In [1]: import numpy as np

In [2]: import numpy.linalg as la

In [3]: np.set_printoptions(precision=1, suppress=True, linewidth=200)

In [4]: rnd = lambda a: np.round(a, 1) + 0

In [5]: X = np.array([[-6, -9, -6, 5], [0, 9, -5, -1], [0, 0, -6, -5], [0, 0, 0, 7]])

In [6]: print(X)
[[-6 -9 -6  5]
 [ 0  9 -5 -1]
 [ 0  0 -6 -5]
 [ 0  0  0  7]]

In [7]: Y = np.array([[5, 3, 4], [3, 0, 4], [2, 4, 5], [1, 1, 2]])

In [8]: Y @ X
---------------------------------------------------------------------------
ValueError                                Traceback (most recent call last)
Cell In[8], line 1
----> 1 Y @ X

ValueError: matmul: Input operand 1 has a mismatch in its core dimension 0, with gufunc signature (n?,k),(k,m?)->(n?,m?) (size 4 is different from 3)

In [9]: print(la.matrix_rank(X @ Y))
3

In [10]: print(np.einsum("ij,ij->i", X, X))
[178 107  61  49]

In [11]: print(la.matrix_rank(np.vstack([X, Y.T])))
4

In [12]: Y = X ** -1
---------------------------------------------------------------------------
ValueError                                Traceback (most recent call last)
Cell In[12], line 1
----> 1 Y = X ** -1

ValueError: Integers to negative integer powers are not allowed.

In [13]: Y = la.inv(X)

In [14]: print(rnd(la.det(X) * la.det(Y)))
1.0

In [15]: print(rnd(la.inv(Y)))
[[-6. -9. -6.  5.]
 [ 0.  9. -5. -1.]
 [ 0.  0. -6. -5.]
 [ 0.  0.  0.  7.]]

In [16]: print(np.allclose(Y, X.T))
False

In [17]: print(rnd(la.cond(X)))
8.1

In [18]: print(rnd(X @ Y))
[[1. 0. 0. 0.]
 [0. 1. 0. 0.]
 [0. 0. 1. 0.]
 [0. 0. 0. 1.]]

In [19]: w, vecs = la.eig(X)

In [20]: print(np.prod(w))
2268.0

In [21]: print(w)
[-6.  9. -6.  7.]

In [22]: print(rnd(np.sort(la.eigvals(X.T))))
[-6. -6.  7.  9.]

In [23]: Y = X[0, 0] * X[1:] - np.outer(X[1:, 0], X[0])

In [24]: print(Y)
[[  0 -54  30   6]
 [  0   0  36  30]
 [  0   0   0 -42]]

In [25]: print(la.matrix_rank(Y), la.matrix_rank(X))
3 4

In [26]: print(X[:, 0] / X[0, 0])
[ 1. -0. -0. -0.]

In [27]: m1 = np.loadtxt("x.csv", delimiter=",")

In [28]: print(m1)
[[ 9.  8.  9.  6.  1.  9.  1.  3. -3.  3.]
 [ 8.  8.  1.  4.  1.  2.  2.  2.  1. -4.]
 [ 3.  8.  4.  3.  3.  6.  4.  7.  4.  0.]
 [ 5.  2.  3.  3.  4.  3.  6.  9.  2. -3.]
 [ 6.  9.  8.  9.  8.  0.  0.  8.  2.  5.]
 [ 2.  7.  9.  0.  7.  2.  9.  7. -4.  1.]
 [ 6.  3.  2.  8.  4.  7.  1.  6.  4. -4.]
 [ 1.  8.  4.  4.  4.  6.  5.  0. -5.  0.]
 [ 0.  0.  0.  0.  0.  0.  0.  0. -5. -2.]
 [ 0.  0.  0.  0.  0.  0.  0.  0. -5. -2.]]

In [29]: print(np.trace(m1))
28.0

In [30]: print(rnd(la.det(m1)))
0.0

In [31]: print(rnd(np.sort(np.abs(la.eigvals(m1)))))
[ 0.   3.8  3.8  4.8  5.2  5.6  5.6  7.   9.  37.6]

In [32]: print((m1 - m1.T) / 2)
[[ 0.   0.   3.   0.5 -2.5  3.5 -2.5  1.  -1.5  1.5]
 [ 0.   0.  -3.5  1.  -4.  -2.5 -0.5 -3.   0.5 -2. ]
 [-3.   3.5  0.   0.  -2.5 -1.5  1.   1.5  2.   0. ]
 [-0.5 -1.   0.   0.  -2.5  1.5 -1.   2.5  1.  -1.5]
 [ 2.5  4.   2.5  2.5  0.  -3.5 -2.   2.   1.   2.5]
 [-3.5  2.5  1.5 -1.5  3.5  0.   1.   0.5 -2.   0.5]
 [ 2.5  0.5 -1.   1.   2.  -1.   0.   0.5  2.  -2. ]
 [-1.   3.  -1.5 -2.5 -2.  -0.5 -0.5  0.  -2.5  0. ]
 [ 1.5 -0.5 -2.  -1.  -1.   2.  -2.   2.5  0.   1.5]
 [-1.5  2.   0.   1.5 -2.5 -0.5  2.   0.  -1.5  0. ]]

In [33]: print(m1 @ m1)
[[235. 319. 246. 160. 155. 212. 194. 237. -16. -13.]
 [183. 189. 134. 128.  73. 136.  82. 117.   3. -15.]
 [179. 263. 174. 158. 145. 158. 146. 170. -36. -35.]
 [160. 233. 175. 176. 141. 178. 117. 156. -15.  -1.]
 [251. 338. 218. 227. 171. 195. 150. 237. -18. -19.]
 [208. 304. 181. 230. 170. 195. 114. 207.  59. -15.]
 [174. 240. 210. 146. 156. 153. 162. 197. -37.   5.]
 [171. 205. 141. 138. 131. 108. 116. 187.  58. -25.]
 [  0.   0.   0.   0.   0.   0.   0.   0.  35.  14.]
 [  0.   0.   0.   0.   0.   0.   0.   0.  35.  14.]]

In [34]: print((m1 + m1.T) / 2)
[[ 9.   8.   6.   5.5  3.5  5.5  3.5  2.  -1.5  1.5]
 [ 8.   8.   4.5  3.   5.   4.5  2.5  5.   0.5 -2. ]
 [ 6.   4.5  4.   3.   5.5  7.5  3.   5.5  2.   0. ]
 [ 5.5  3.   3.   3.   6.5  1.5  7.   6.5  1.  -1.5]
 [ 3.5  5.   5.5  6.5  8.   3.5  2.   6.   1.   2.5]
 [ 5.5  4.5  7.5  1.5  3.5  2.   8.   6.5 -2.   0.5]
 [ 3.5  2.5  3.   7.   2.   8.   1.   5.5  2.  -2. ]
 [ 2.   5.   5.5  6.5  6.   6.5  5.5  0.  -2.5  0. ]
 [-1.5  0.5  2.   1.   1.  -2.   2.  -2.5 -5.  -3.5]
 [ 1.5 -2.   0.  -1.5  2.5  0.5 -2.   0.  -3.5 -2. ]]

In [35]: rng = np.random.default_rng(5447)

In [36]: Y = m1 + rng.integers(-2, 3, (10, 9)) @ rng.integers(-2, 3, (9, 10))

In [37]: print(Y)
[[  9.   9.  16.  14.  -3.  19. -10.   7. -13.   4.]
 [  3.   4.  -1.   5.   5.  -1.  -6.   2.  -1.   1.]
 [  1.   2.  10.   7.   6.   2.  -1.  12.   9.   0.]
 [  8.   3. -10.   5.  11.  -1.  13.  11.   1.  -5.]
 [  6.  14.   9.   5.   6.   3.  -2.   3.  14.  -5.]
 [ 10.  14.   8.  -4.   9.   2.  13.  12.  -7.   1.]
 [ 16.   9.   1.   8.   6.   8.   7.  15.   3.  -6.]
 [ -3.  11.   3.   6.   0.  11.   1.  -7. -10.   3.]
 [  5.  11.   1.  -8.  -1.   5.   0.  -4. -10.  -5.]
 [ -7.   0.   1.   1.  -3.   8. -12.  -8.  -9.  -5.]]

In [38]: print(Y - m1)
[[  0.   1.   7.   8.  -4.  10. -11.   4. -10.   1.]
 [ -5.  -4.  -2.   1.   4.  -3.  -8.   0.  -2.   5.]
 [ -2.  -6.   6.   4.   3.  -4.  -5.   5.   5.   0.]
 [  3.   1. -13.   2.   7.  -4.   7.   2.  -1.  -2.]
 [  0.   5.   1.  -4.  -2.   3.  -2.  -5.  12. -10.]
 [  8.   7.  -1.  -4.   2.   0.   4.   5.  -3.   0.]
 [ 10.   6.  -1.   0.   2.   1.   6.   9.  -1.  -2.]
 [ -4.   3.  -1.   2.  -4.   5.  -4.  -7.  -5.   3.]
 [  5.  11.   1.  -8.  -1.   5.   0.  -4.  -5.  -3.]
 [ -7.   0.   1.   1.  -3.   8. -12.  -8.  -4.  -3.]]

In [39]: A = np.array([[0, 1, 2, 0, -2, -4],
    ...:     [2, 1, 0, -4, -2, 0],
    ...:     [0, 1, 3, 0, -2, -6],
    ...:     [0, -2, -4, 0, 1, 2],
    ...:     [-4, -2, 0, 2, 1, 0],
    ...:     [0, -2, -6, 0, 1, 3]])

In [40]: q, Rm = la.qr(A)

In [41]: print(rnd(np.abs(np.diag(Rm))))
[4.5 3.2 1.6 2.7 1.9 0.9]

In [42]: print(rnd(q @ Rm))
[[ 0.  1.  2.  0. -2. -4.]
 [ 2.  1.  0. -4. -2.  0.]
 [ 0.  1.  3.  0. -2. -6.]
 [ 0. -2. -4.  0.  1.  2.]
 [-4. -2.  0.  2.  1.  0.]
 [ 0. -2. -6.  0.  1.  3.]]

In [43]: print(rnd(Rm))
[[-4.5 -2.2  0.   3.6  1.8  0. ]
 [ 0.   3.2  7.9  0.  -2.5 -6.3]
 [ 0.   0.  -1.6  0.   0.   1.3]
 [ 0.   0.   0.  -2.7 -1.3  0. ]
 [ 0.   0.   0.   0.   1.9  4.7]
 [ 0.   0.   0.   0.   0.  -0.9]]

In [44]: print(rnd(q))
[[ 0.   0.3  0.3  0.  -0.6 -0.6]
 [-0.4  0.   0.   0.9  0.   0. ]
 [ 0.   0.3 -0.3  0.  -0.6  0.6]
 [ 0.  -0.6 -0.6  0.  -0.3 -0.3]
 [ 0.9  0.   0.   0.4  0.   0. ]
 [ 0.  -0.6  0.6  0.  -0.3  0.3]]

In [45]: print(q.shape, Rm.shape)
(6, 6) (6, 6)
